$ python3 -q
>>> import numpy as np
>>> from numpy import linalg as LA
>>> np.set_printoptions(suppress=True, linewidth=200)
>>> def tidy(a):
...     return np.round(a, 2) + 0
... 
>>> mat = np.loadtxt("dump.csv", delimiter=",")
>>> mat
array([[  1.,  -2.,   4.,  -8.],
       [  1.,  -1.,   1.,  -1.],
       [  1.,   0.,   0.,   0.],
       [  1.,   1.,   1.,   1.],
       [  1.,   2.,   4.,   8.],
       [  1.,   3.,   9.,  27.],
       [  1.,   4.,  16.,  64.],
       [  1.,   5.,  25., 125.],
       [  1.,   6.,  36., 216.],
       [  1.,   7.,  49., 343.],
       [  1.,   8.,  64., 512.],
       [  1.,   9.,  81., 729.]])
>>> # column 3 is much longer than the rest
>>> P = mat @ LA.solve(mat.T @ mat, mat.T)
>>> tidy(P @ mat[:, 0])
array([1., 1., 1., 1., 1., 1., 1., 1., 1., 1., 1., 1.])
>>> m1 = np.loadtxt("block2.csv", delimiter=",")
>>> tidy(m1)
array([[-4.  ,  0.44,  1.44, -1.81,  1.85],
       [-2.  , -2.18, -0.72,  3.92,  0.6 ],
       [-0.86,  3.7 , -3.04,  0.97,  0.59],
       [ 1.14, -1.93, -2.47, -1.47,  3.42],
       [ 1.71,  1.62,  2.65,  1.81,  3.03]])
>>> vec = np.array([2, 0, 1, -2, -2])
>>> rhs = m1 @ vec
>>> tidy(rhs)
array([ -6.64, -13.75,  -7.89,  -4.09,  -3.59])
>>> tidy(LA.solve(m1.T, m1[3]))
array([0., 0., 0., 1., 0.])
>>> tidy(LA.det(m1))
np.float64(3125.0)
>>> m1.inv()
Traceback (most recent call last):
  File "<python-input-16>", line 1, in <module>
    m1.inv()
    ^^^^^^
AttributeError: 'numpy.ndarray' object has no attribute 'inv'
>>> r0 = np.array([-4, 1, 0, 5, -3])
>>> other = m1 + np.outer(r0, np.eye(5)[1])
>>> tidy(LA.det(other) / LA.det(m1)), tidy(1 + LA.solve(m1, r0)[1])
(np.float64(0.26), np.float64(0.26))
>>> LA.matrix_rank(LA.inv(other) - LA.inv(m1), tol=1e-8)
np.int64(1)
>>> LA.matrix_rank(other - m1)
np.int64(1)
>>> tidy(other)
array([[-4.  , -3.56,  1.44, -1.81,  1.85],
       [-2.  , -1.18, -0.72,  3.92,  0.6 ],
       [-0.86,  3.7 , -3.04,  0.97,  0.59],
       [ 1.14,  3.07, -2.47, -1.47,  3.42],
       [ 1.71, -1.38,  2.65,  1.81,  3.03]])
>>> E = np.load("w.npy")
>>> E
array([[  0,   2,   1,   0,   1,   0,   2,   1,   2,   0,   1],
       [  2,  -3,   2,   2,   2,   0,   0,   2,   1,   2,   2],
       [  1,   1,  11,   2,   0,   0,   1,   0,   0,   0,   2],
       [  2,   2,   1,  36,   1,   1,   0,   2,   0,   1,   0],
       [  1,   2,   0,   0, -23,   1,   1,   2,   2,   1,   1],
       [  1,   1,   0,   2,   2, -15,   1,   0,   0,   0,   2],
       [  1,   1,   0,   2,   1,   2, -35,   0,   1,   2,   0],
       [  2,   0,   0,   0,   0,   0,   1, -24,   2,   0,   0],
       [  1,   0,   0,   1,   1,   2,   0,   0,  17,   0,   1],
       [  0,   1,   2,   2,   2,   1,   1,   0,   1,   2,   0],
       [  2,   2,   1,   0,   2,   2,   2,   0,   0,   1,  46]])
>>> other = np.array([[1, 1],
...     [0, 0],
...     [2, -1],
...     [0, -2],
...     [0, 2],
...     [2, 2],
...     [-2, 1],
...     [1, 2],
...     [1, -1],
...     [2, -1],
...     [1, -1]])
>>> np.einsum("ik,kj->ji", E, other)
array([[  2,  15,  23,  10,   8, -29,  80, -22,  23,   9,  52],
       [  2,  -1, -15, -64, -42, -30, -35, -47, -13,  -2, -36]])
>>> LA.matrix_rank(np.vstack([E, other.T]))
np.int64(11)
>>> LA.matrix_rank(E @ other)
np.int64(2)
>>> np.einsum("ij->j", E)
array([ 13,   9,  18,  47, -11,  -6, -26, -17,  26,   9,  55])
>>> np.einsum("ij,ij->i", E, E)
array([  16,   38,  132, 1312,  546,  240, 1241,  585,  297,   20, 2138])
